$ python3 -q
>>> import numpy as np
>>> np.set_printoptions(precision=1, suppress=True, linewidth=100, floatmode="fixed")
>>> def rd(a):
...     return np.round(a, 1) + 0
... 
>>> data = np.array([[0, 2, 2], [0, 0, 1], [0, 0, 0]])
>>> data
array([[0, 2, 2],
       [0, 0, 1],
       [0, 0, 0]])
>>> left, s, VT = np.linalg.svd(data)
>>> vecs = VT[:(s > 1e-8).sum()]
>>> rng = np.random.default_rng(2293)
>>> x0 = data[0] + 4 * data[2] + rng.integers(2) * np.eye(3)[1]
>>> x0
array([0.0, 2.0, 2.0])
>>> np.allclose(vecs.T @ vecs @ x0, x0)
True
>>> theta = np.radians(180)
>>> Rm = np.eye(3)
>>> Rm[2, 2] = Rm[0, 0] = np.cos(theta)
>>> Rm[2, 0], Rm[0, 2] = -np.sin(theta), np.sin(theta)
>>> rd(Rm)
array([[-1.0,  0.0,  0.0],
       [ 0.0,  1.0,  0.0],
       [ 0.0,  0.0, -1.0]])
>>> out = data @ Rm.T
>>> rd(np.linalg.det(Rm)), np.trace(Rm)
(np.float64(1.0), np.float64(-1.0))
>>> rd(np.abs(out - data).max(axis=0))
array([0.0, 0.0, 4.0])
>>> rd(out)
array([[ 0.0,  2.0, -2.0],
       [ 0.0,  0.0, -1.0],
       [ 0.0,  0.0,  0.0]])
>>> idx = rng.permutation(3)
>>> idx
array([2, 1, 0])
>>> out = data[idx][:, idx]
>>> rd(np.linalg.det(out)), rd(np.linalg.det(data[idx]))
(np.float64(0.0), np.float64(0.0))
>>> np.diag(out)
array([0, 0, 0])
>>> C = np.array([[-1, 3, 1, 3, -2], [3, -3, 3, -2, 2], [-3, 0, 3, -1, -2]])
>>> W0 = np.repeat(C, 30 // 3, axis=0)
>>> W0 = W0 + 0.1 * rng.normal(size=W0.shape)
>>> rd(W0)
array([[-1.2,  3.1,  1.0,  3.1, -1.9],
       [-1.1,  3.0,  1.1,  3.1, -2.2],
       [-1.1,  3.0,  0.9,  3.1, -2.0],
       [-1.0,  3.1,  0.8,  3.1, -1.9],
       [-0.9,  3.1,  1.0,  3.0, -2.0],
       [-1.0,  3.0,  1.1,  2.9, -1.9],
       [-0.7,  2.9,  1.0,  2.8, -2.0],
       [-1.0,  3.0,  1.0,  3.0, -2.1],
       [-1.0,  3.0,  1.1,  3.3, -2.0],
       [-0.9,  3.0,  1.0,  3.0, -2.1],
       [ 2.9, -3.1,  3.0, -2.3,  2.2],
       [ 2.9, -3.2,  3.0, -2.1,  2.0],
       [ 3.0, -2.8,  3.0, -1.9,  2.0],
       [ 2.9, -3.1,  3.0, -1.9,  2.0],
       [ 2.9, -3.0,  3.0, -1.9,  2.0],
       [ 3.0, -3.0,  3.0, -1.7,  2.0],
       [ 3.0, -3.1,  2.8, -2.1,  2.2],
       [ 3.0, -3.0,  3.1, -2.1,  2.0],
       [ 2.9, -3.0,  2.9, -1.9,  2.2],
       [ 3.0, -2.9,  3.0, -1.8,  2.1],
       [-3.0,  0.0,  3.0, -0.9, -2.0],
       [-3.1,  0.0,  3.2, -1.1, -2.0],
       [-2.8,  0.0,  3.0, -1.0, -2.0],
       [-3.1,  0.0,  3.1, -1.0, -1.9],
       [-3.0,  0.0,  3.0, -1.1, -1.8],
       [-3.0,  0.1,  3.2, -1.2, -2.0],
       [-2.9,  0.0,  3.0, -1.1, -2.1],
       [-3.2,  0.0,  3.0, -0.8, -2.0],
       [-3.0,  0.0,  2.8, -0.9, -1.9],
       [-3.1,  0.0,  2.8, -1.2, -2.1]])
>>> rd(np.linalg.norm(W0, axis=0))
array([13.7, 13.5, 13.8, 11.9, 11.1])
>>> rd(np.linalg.norm(W0, "nuc"))
np.float64(48.0)
>>> rd(np.linalg.norm(W0[24], 1)), rd(np.linalg.norm(W0[24], np.inf))
(np.float64(8.9), np.float64(3.0))
>>> Ac = W0 - W0.mean(axis=0)
>>> vecs = np.linalg.svd(Ac)[2][:3]
>>> out = Ac - Ac @ vecs.T @ vecs
>>> rd(out.std(axis=0))
array([0.0, 0.1, 0.1, 0.0, 0.1])
>>> rd(np.diag(vecs.T @ vecs))
array([0.8, 0.5, 0.3, 0.9, 0.4])
>>> out = W0 / np.linalg.norm(W0, axis=1)
Traceback (most recent call last):
  File "<python-input-37>", line 1, in <module>
    out = W0 / np.linalg.norm(W0, axis=1)
          ~~~^~~~~~~~~~~~~~~~~~~~~~~~~~~~
ValueError: operands could not be broadcast together with shapes (30,5) (30,) 
>>> out = W0 / np.linalg.norm(W0, axis=1, keepdims=True)
>>> C2 = out @ out.T
>>> rd(np.degrees(np.arccos(np.clip(C2[19, 25], -1, 1))))
np.float64(93.8)
>>> P = W0 @ np.linalg.solve(W0.T @ W0, W0.T)
>>> rd(P @ W0[:, 1])
array([ 3.1,  3.0,  3.0,  3.1,  3.1,  3.0,  2.9,  3.0,  3.0,  3.0, -3.1, -3.2, -2.8, -3.1, -3.0,
       -3.0, -3.1, -3.0, -3.0, -2.9,  0.0,  0.0,  0.0,  0.0,  0.0,  0.1,  0.0,  0.0,  0.0,  0.0])
>>> rd(np.linalg.eigvalsh(P))
array([0.0, 0.0, 0.0, 0.0, 0.0, 0.0, 0.0, 0.0, 0.0, 0.0, 0.0, 0.0, 0.0, 0.0, 0.0, 0.0, 0.0, 0.0,
       0.0, 0.0, 0.0, 0.0, 0.0, 0.0, 0.0, 1.0, 1.0, 1.0, 1.0, 1.0])
>>> rd(np.trace(P))
np.float64(5.0)
>>> K = 0.5 ** np.abs(np.subtract.outer(np.arange(4), np.arange(4)))
>>> rd(K)
array([[1.0, 0.5, 0.2, 0.1],
       [0.5, 1.0, 0.5, 0.2],
       [0.2, 0.5, 1.0, 0.5],
       [0.1, 0.2, 0.5, 1.0]])
>>> # symmetric
>>> f = np.array([5, 5, 3])
>>> rd(np.convolve(K[0], f))
array([5.0, 7.5, 6.8, 3.4, 1.4, 0.4])
>>> rd(np.correlate(K[0], K[2], "full"))
array([0.5, 1.2, 1.1, 0.8, 0.4, 0.1, 0.0])
>>> rd(np.cross(K[0, :3], K[2, :3]))
array([ 0.4, -0.9,  0.4])
>>> x0 = np.array([0, 0, 1, 0])
>>> y = K @ x0
>>> rd(y)
array([0.2, 0.5, 1.0, 0.5])
>>> rd(np.linalg.solve(K.T, K[3]))
array([0.0, 0.0, 0.0, 1.0])
>>> vals, vecs = np.linalg.eigvalsh(K)
Traceback (most recent call last):
  File "<python-input-56>", line 1, in <module>
    vals, vecs = np.linalg.eigvalsh(K)
    ^^^^^^^^^^
ValueError: too many values to unpack (expected 2)
>>> vals, vecs = np.linalg.eigh(K)
>>> np.abs(vecs[:, -1]).round(6).argmax()
np.int64(1)
>>> rd(np.abs(vecs[:, -1]))
array([0.4, 0.6, 0.6, 0.4])
>>> rd(vecs @ np.diag(vals) @ vecs.T)
array([[1.0, 0.5, 0.2, 0.1],
       [0.5, 1.0, 0.5, 0.2],
       [0.2, 0.5, 1.0, 0.5],
       [0.1, 0.2, 0.5, 1.0]])
>>> rd(np.linalg.svd(K, compute_uv=False))
array([2.1, 1.0, 0.5, 0.4])
>>> low = np.linalg.cholesky(K)
>>> rd(K / np.sqrt(np.outer(np.diag(K), np.diag(K))))
array([[1.0, 0.5, 0.2, 0.1],
       [0.5, 1.0, 0.5, 0.2],
       [0.2, 0.5, 1.0, 0.5],
       [0.1, 0.2, 0.5, 1.0]])
>>> np.linalg.eigvalsh(K).min() > 0
np.True_
>>> rd(np.prod(np.diag(low)) ** 2), rd(np.linalg.det(K))
(np.float64(0.4), np.float64(0.4))
>>> rd(low @ low.T)
array([[1.0, 0.5, 0.2, 0.1],
       [0.5, 1.0, 0.5, 0.2],
       [0.2, 0.5, 1.0, 0.5],
       [0.1, 0.2, 0.5, 1.0]])
>>> m1 = np.load("block3.npy")
>>> m1
array([[ 3.0, -1.2, -1.0],
       [ 3.0, -1.0, -0.8],
       [ 3.1, -0.9, -1.2],
       [ 3.3, -1.0, -1.0],
       [ 3.1, -1.0, -1.0],
       [ 3.1, -1.1, -0.9],
       [ 3.1, -0.9, -1.0],
       [ 3.0, -0.7, -1.1],
       [ 3.0, -1.1, -1.0],
       [ 1.8, -0.2, -3.1],
       [ 1.9,  0.1, -3.0],
       [ 1.9,  0.0, -2.9],
       [ 2.0,  0.0, -3.1],
       [ 2.1,  0.1, -3.1],
       [ 2.0,  0.0, -3.0],
       [ 1.9, -0.1, -2.9],
       [ 2.0,  0.0, -2.9],
       [ 2.0,  0.1, -2.9]])
>>> x0 = np.array([4, 1, 7])
>>> y = m1 @ x0
>>> rd(np.linalg.lstsq(m1, y)[0])
array([4.0, 1.0, 7.0])
>>> y = y + 0.1 * rng.normal(size=18)
>>> rd(y)
array([  3.7,   5.3,   3.2,   5.3,   4.4,   5.0,   4.6,   3.5,   3.9, -14.5, -13.3, -12.9, -13.7,
       -13.0, -13.0, -12.8, -12.4, -12.4])
>>> b, *_ = np.linalg.lstsq(m1, y)
>>> rd(np.linalg.norm(y - m1 @ b))
np.float64(0.4)
>>> b.round()
array([4.0, 1.0, 7.0])
>>> C = m1[[15, 2]].astype(float)
>>> for _ in range(6):
...     idx = np.linalg.norm(m1[:, None] - C, axis=-1).argmin(axis=1)
...     C = np.array([m1[idx == j].mean(axis=0) for j in range(2)])
... 
>>> idx
array([1, 1, 1, 1, 1, 1, 1, 1, 1, 0, 0, 0, 0, 0, 0, 0, 0, 0])
>>> rd(C)
array([[ 2.0,  0.0, -3.0],
       [ 3.1, -1.0, -1.0]])
>>> np.abs(C[1] - C[0]).argmax()
np.int64(2)
>>> rd(C[1] - C[0])
array([ 1.1, -1.0,  2.0])
>>> idx = m1[:, 2] > np.median(m1[:, 2])
>>> f = m1[idx].mean(axis=0) - m1[~idx].mean(axis=0)
>>> idx.astype(int)
array([1, 1, 1, 1, 1, 1, 1, 1, 1, 0, 0, 0, 0, 0, 0, 0, 0, 0])
>>> ((m1 - m1.mean(axis=0)) @ f > 0).astype(int)
array([1, 1, 1, 1, 1, 1, 1, 1, 1, 0, 0, 0, 0, 0, 0, 0, 0, 0])
>>> np.argsort(-np.abs(f).round(6), kind="stable")
array([2, 0, 1])
>>> M = np.array([[1, 0, 0], [1, 0, 0], [1, 2, 2]])
>>> # column 2 repeats column 1
>>> np.allclose(M, M.T)
False
>>> rd(np.abs(np.linalg.eigvals(M)).max())
np.float64(2.0)
>>> M @ M
array([[1, 0, 0],
       [1, 0, 0],
       [5, 4, 4]])
>>> np.allclose(M @ M.T, M.T @ M)
False
>>> np.linalg.matrix_power(M, 4)
array([[ 1,  0,  0],
       [ 1,  0,  0],
       [29, 16, 16]])
>>> (M + M.T) / 2
array([[1.0, 0.5, 0.5],
       [0.5, 0.0, 1.0],
       [0.5, 1.0, 2.0]])
>>> np.prod(np.diag(M)), rd(np.linalg.det(M))
(np.int64(0), np.float64(0.0))
>>> np.linalg.matrix_power(M - np.diag(np.diag(M)), 3)
array([[0, 0, 0],
       [0, 0, 0],
       [0, 0, 0]])
>>> rd(np.sort(np.linalg.eigvals(M)))
array([0.0, 1.0, 2.0])
>>> [int(np.linalg.matrix_rank(np.linalg.matrix_power(M, p))) for p in range(1, 4)]
[2, 2, 2]
>>> rd(np.linalg.norm(M[2] - M[0]))
np.float64(2.8)
>>> rd(np.linalg.norm(M, 1)), rd(np.linalg.norm(M, np.inf))
(np.float64(3.0), np.float64(5.0))
>>> F = np.array([[6, 7, 7, 4, 2, 0],
...     [7, 5, 2, 1, 2, 6],
...     [9, 3, 0, 7, 6, 3],
...     [3, 3, 4, 8, 6, 6],
...     [8, 7, 9, 6, 7, 9],
...     [8, 4, 4, 1, 9, 0]])
>>> F[5] = F[4]
>>> F
array([[6, 7, 7, 4, 2, 0],
       [7, 5, 2, 1, 2, 6],
       [9, 3, 0, 7, 6, 3],
       [3, 3, 4, 8, 6, 6],
       [8, 7, 9, 6, 7, 9],
       [8, 7, 9, 6, 7, 9]])
>>> # rows and columns are dependent
>>> rd(np.linalg.norm(F, axis=0))
array([17.4, 13.8, 15.2, 14.2, 13.3, 15.6])
>>> rd(np.linalg.norm(F, 2))
np.float64(34.6)
>>> F[1] @ F[2]
np.int64(115)
>>> rd(np.linalg.norm(F, 1)), rd(np.linalg.norm(F, np.inf))
(np.float64(41.0), np.float64(46.0))
>>> rd(np.linalg.norm(F, axis=1))
array([12.4, 10.9, 13.6, 13.0, 19.0, 19.0])
>>> np.linalg.norm(F, axis=1).argmax()
np.int64(4)
